In [1]: import numpy as np

In [2]: from numpy import linalg as LA

In [3]: np.set_printoptions(suppress=True, linewidth=120)

In [4]: F = np.load("case9.npy")

In [5]: print(F.round(3))
[[ 1.376  0.324  0.589 -0.141 -0.057 -0.035 -0.477 -0.128]
 [ 0.324  0.789 -0.128  0.007  0.067  0.078  0.197  0.152]
 [ 0.589 -0.128  1.211  0.097  0.285  0.119  0.161  0.027]
 [-0.141  0.007  0.097  1.219  0.288  0.029  0.178 -0.17 ]
 [-0.057  0.067  0.285  0.288  1.422  0.045  0.164 -0.265]
 [-0.035  0.078  0.119  0.029  0.045  0.989 -0.054 -0.079]
 [-0.477  0.197  0.161  0.178  0.164 -0.054  0.979 -0.281]
 [-0.128  0.152  0.027 -0.17  -0.265 -0.079 -0.281  1.015]]

In [6]: print(np.allclose(F @ F.T, F.T @ F))
True

In [7]: rng = np.random.default_rng(8808)

In [8]: m1 = (rng.random((8, 8)) < 0.3) + np.eye(8)

In [9]: m1 /= m1.sum(axis=1, keepdims=True)

In [10]: print(m1.round(3))
[[0.25  0.25  0.    0.    0.25  0.    0.25  0.   ]
 [0.5   0.5   0.    0.    0.    0.    0.    0.   ]
 [0.333 0.    0.333 0.    0.    0.    0.    0.333]
 [0.    0.    0.    0.4   0.2   0.2   0.2   0.   ]
 [0.    0.    0.333 0.    0.333 0.    0.333 0.   ]
 [0.    0.    0.    0.5   0.    0.5   0.    0.   ]
 [0.    0.25  0.    0.    0.25  0.    0.5   0.   ]
 [0.333 0.    0.    0.    0.    0.    0.    0.667]]

In [11]: Y = m1 + rng.integers(-2, 3, (8, 5)) @ rng.integers(-2, 3, (5, 8))

In [12]: print(Y.round(3))
[[ -3.75   -7.75    3.     -1.     -3.75    1.      1.25    1.   ]
 [ -0.5     1.5     1.      6.     -1.     -1.      8.      3.   ]
 [  5.333  -4.     -1.667   5.      4.      8.     -5.      1.333]
 [  1.     -2.     10.     -1.6     9.2     8.2     0.2    -1.   ]
 [  5.      4.      0.333   5.      5.333   4.      1.333   1.   ]
 [  5.      3.      0.     -3.5    -1.      2.5    -6.     -2.   ]
 [ -6.      3.25   -6.     -2.     -1.75  -10.      2.5    -1.   ]
 [  8.333   6.      0.      8.     -7.      2.      6.      4.667]]

In [13]: print(LA.matrix_rank(Y - m1, tol=1e-8))
5

In [14]: print(np.abs(Y - m1).sum(axis=1))
[23. 22. 34. 33. 25. 23. 32. 41.]

In [15]: print(np.round(Y - m1, 3))
[[ -4.  -8.   3.  -1.  -4.   1.   1.   1.]
 [ -1.   1.   1.   6.  -1.  -1.   8.   3.]
 [  5.  -4.  -2.   5.   4.   8.  -5.   1.]
 [  1.  -2.  10.  -2.   9.   8.   0.  -1.]
 [  5.   4.   0.   5.   5.   4.   1.   1.]
 [  5.   3.   0.  -4.  -1.   2.  -6.  -2.]
 [ -6.   3.  -6.  -2.  -2. -10.   2.  -1.]
 [  8.   6.   0.   8.  -7.   2.   6.   4.]]

In [16]: print(np.round(np.sort(np.abs(LA.eigvals(m1)))[::-1], 3))
[1.    0.77  0.597 0.333 0.333 0.25  0.13  0.07 ]

In [17]: print(m1.sum(axis=1))
[1. 1. 1. 1. 1. 1. 1. 1.]

In [18]: print(m1 @ np.ones(8))
[1. 1. 1. 1. 1. 1. 1. 1.]

In [19]: print(np.round(LA.matrix_power(m1, 100), 3) + 0)
[[0.222 0.222 0.083 0.    0.167 0.    0.222 0.083]
 [0.222 0.222 0.083 0.    0.167 0.    0.222 0.083]
 [0.222 0.222 0.083 0.    0.167 0.    0.222 0.083]
 [0.222 0.222 0.083 0.    0.167 0.    0.222 0.083]
 [0.222 0.222 0.083 0.    0.167 0.    0.222 0.083]
 [0.222 0.222 0.083 0.    0.167 0.    0.222 0.083]
 [0.222 0.222 0.083 0.    0.167 0.    0.222 0.083]
 [0.222 0.222 0.083 0.    0.167 0.    0.222 0.083]]

In [20]: pr = np.eye(8)[4]

In [21]: for _ in range(6):
    ...:     pr = pr @ m1
    ...:     print(pr.round(3))
    ...: 
[0.    0.    0.333 0.    0.333 0.    0.333 0.   ]
[0.111 0.083 0.222 0.    0.194 0.    0.278 0.111]
[0.181 0.139 0.139 0.    0.162 0.    0.231 0.148]
[0.21  0.172 0.1   0.    0.157 0.    0.215 0.145]
[0.221 0.193 0.086 0.    0.159 0.    0.212 0.13 ]
[0.223 0.204 0.081 0.    0.161 0.    0.214 0.115]
